% ipython --no-banner

In [1]: import numpy as np

In [2]: import numpy.linalg as la

In [3]: np.set_printoptions(precision=4, suppress=True, linewidth=120)

In [4]: feats = np.load("arr.npy")

In [5]: feats
Out[5]: 
array([[ 1.4,  0.2, -0.1],
       [ 2. , -0.9,  1.1],
       [ 1.1, -1.7,  1.2]])

In [6]: x = np.array([2, 3, -2])

In [7]: feats @ (2 * x)
Out[7]: array([  7.2,  -1.8, -10.6])

In [8]: (feats @ x).argmax()
Out[8]: np.int64(0)

In [9]: feats * x
Out[9]: 
array([[ 2.8,  0.6,  0.2],
       [ 4. , -2.7, -2.2],
       [ 2.2, -5.1, -2.4]])

In [10]: feats @ x
Out[10]: array([ 3.6, -0.9, -5.3])

In [11]: proj = np.triu(np.array([[1, -2, -1], [2, 1, -1], [1, -2, 0]]), 1) + np.eye(3)

In [12]: M2 = proj @ feats @ la.inv(proj)

In [13]: la.matrix_rank(M2)
Out[13]: np.int64(3)

In [14]: M2
Out[14]: 
array([[ -3.7,  -3.7, -10.9],
       [  0.9,   2.6,   3.4],
       [  1.1,   0.5,   2.8]])

In [15]: print(proj @ feats - feats @ proj)
[[-5.1  6.3 -1.8]
 [-1.1  5.7 -0.1]
 [ 0.   2.2 -0.6]]

In [16]: print(round(np.trace(M2), 4), round(float(np.trace(feats)), 4))
1.7 1.7

In [17]: np.round(la.det(M2), 4)
Out[17]: np.float64(1.109)

In [18]: M2 = la.invert(feats)
---------------------------------------------------------------------------
AttributeError                            Traceback (most recent call last)
Cell In[18], line 1
----> 1 M2 = la.invert(feats)

AttributeError: module 'numpy.linalg' has no attribute 'invert'

In [19]: M2 = la.inv(feats)

In [20]: np.allclose(M2, feats.T)
Out[20]: False

In [21]: round(float(la.cond(feats)), 4)
Out[21]: 14.65

In [22]: round(la.slogdet(feats)[0], 4)
Out[22]: np.float64(1.0)

In [23]: round(la.det(feats) * la.det(M2), 4)
Out[23]: np.float64(1.0)

In [24]: np.round(feats @ M2, 4) + 0
Out[24]: 
array([[1., 0., 0.],
       [0., 1., 0.],
       [0., 0., 1.]])

In [25]: cent = np.array([[-3, 0, 3], [-2, 0, 3]])

In [26]: rng = np.random.default_rng(5575)

In [27]: A = rng.normal(size=(27, 2)) @ cent + np.array([-3, -1, 4])

In [28]: A
Out[28]: 
array([[-1.045 , -1.    ,  2.5871],
       [ 0.5851, -1.    ,  0.5918],
       [-1.4148, -1.    ,  2.8414],
       [-7.1905, -1.    ,  9.291 ],
       [ 3.9275, -1.    , -2.6033],
       [-6.079 , -1.    ,  5.6141],
       [-8.531 , -1.    , 10.2676],
       [-2.9951, -1.    ,  3.4885],
       [ 0.4715, -1.    ,  0.2363],
       [ 0.312 , -1.    ,  0.2228],
       [-2.9734, -1.    ,  4.6948],
       [-2.2757, -1.    ,  3.7947],
       [ 0.4884, -1.    , -1.342 ],
       [-9.8864, -1.    , 12.3401],
       [-6.29  , -1.    ,  9.0075],
       [-4.1752, -1.    ,  6.3887],
       [-6.0836, -1.    ,  7.837 ],
       [-4.5311, -1.    ,  4.9684],
       [-4.2456, -1.    ,  6.3834],
       [-1.8674, -1.    ,  2.9857],
       [-4.8441, -1.    ,  7.1571],
       [-2.7613, -1.    ,  3.4095],
       [-1.5401, -1.    ,  2.0648],
       [ 0.9876, -1.    , -1.3771],
       [ 0.763 , -1.    , -0.2789],
       [-0.8372, -1.    ,  0.0295],
       [-5.2095, -1.    ,  6.8437]])

In [29]: M2 = np.c_[A[:, :2] @ np.array([[4, -1], [1, -9]]), np.array([5, 5, -5, -9, -6, -3, -6, 1, 6, -4, -1, -2, -3, 1, 5, -5, -1, 4, 0, 6, 7, 4, -2, 1, -5, 4, 4])]

In [30]: M2
Out[30]: 
array([[ -5.1799,  10.045 ,   5.    ],
       [  1.3406,   8.4149,   5.    ],
       [ -6.659 ,  10.4148,  -5.    ],
       [-29.7618,  16.1905,  -9.    ],
       [ 14.7099,   5.0725,  -6.    ],
       [-25.3158,  15.079 ,  -3.    ],
       [-35.1241,  17.531 ,  -6.    ],
       [-12.9804,  11.9951,   1.    ],
       [  0.886 ,   8.5285,   6.    ],
       [  0.2478,   8.688 ,  -4.    ],
       [-12.8935,  11.9734,  -1.    ],
       [-10.103 ,  11.2757,  -2.    ],
       [  0.9535,   8.5116,  -3.    ],
       [-40.5457,  18.8864,   1.    ],
       [-26.16  ,  15.29  ,   5.    ],
       [-17.7009,  13.1752,  -5.    ],
       [-25.3343,  15.0836,  -1.    ],
       [-19.1245,  13.5311,   4.    ],
       [-17.9825,  13.2456,   0.    ],
       [ -8.4697,  10.8674,   6.    ],
       [-20.3765,  13.8441,   7.    ],
       [-12.0453,  11.7613,   4.    ],
       [ -7.1606,  10.5401,  -2.    ],
       [  2.9502,   8.0124,   1.    ],
       [  2.052 ,   8.237 ,  -5.    ],
       [ -4.3489,   9.8372,   4.    ],
       [-21.838 ,  14.2095,   4.    ]])

In [31]: np.round(la.norm(M2 - A @ la.lstsq(A, M2)[0], axis=0), 4) + 0
Out[31]: array([ 0.    ,  0.    , 23.1188])

In [32]: la.norm(la.qr(A)[0].T @ M2, axis=0) ** 2 / ((M2 ** 2).sum(axis=0) + 1e-12)
Out[32]: array([1.   , 1.   , 0.001])

In [33]: np.round(la.lstsq(A, M2[:, 0])[0], 4) + 0
Out[33]: array([4., 1., 0.])
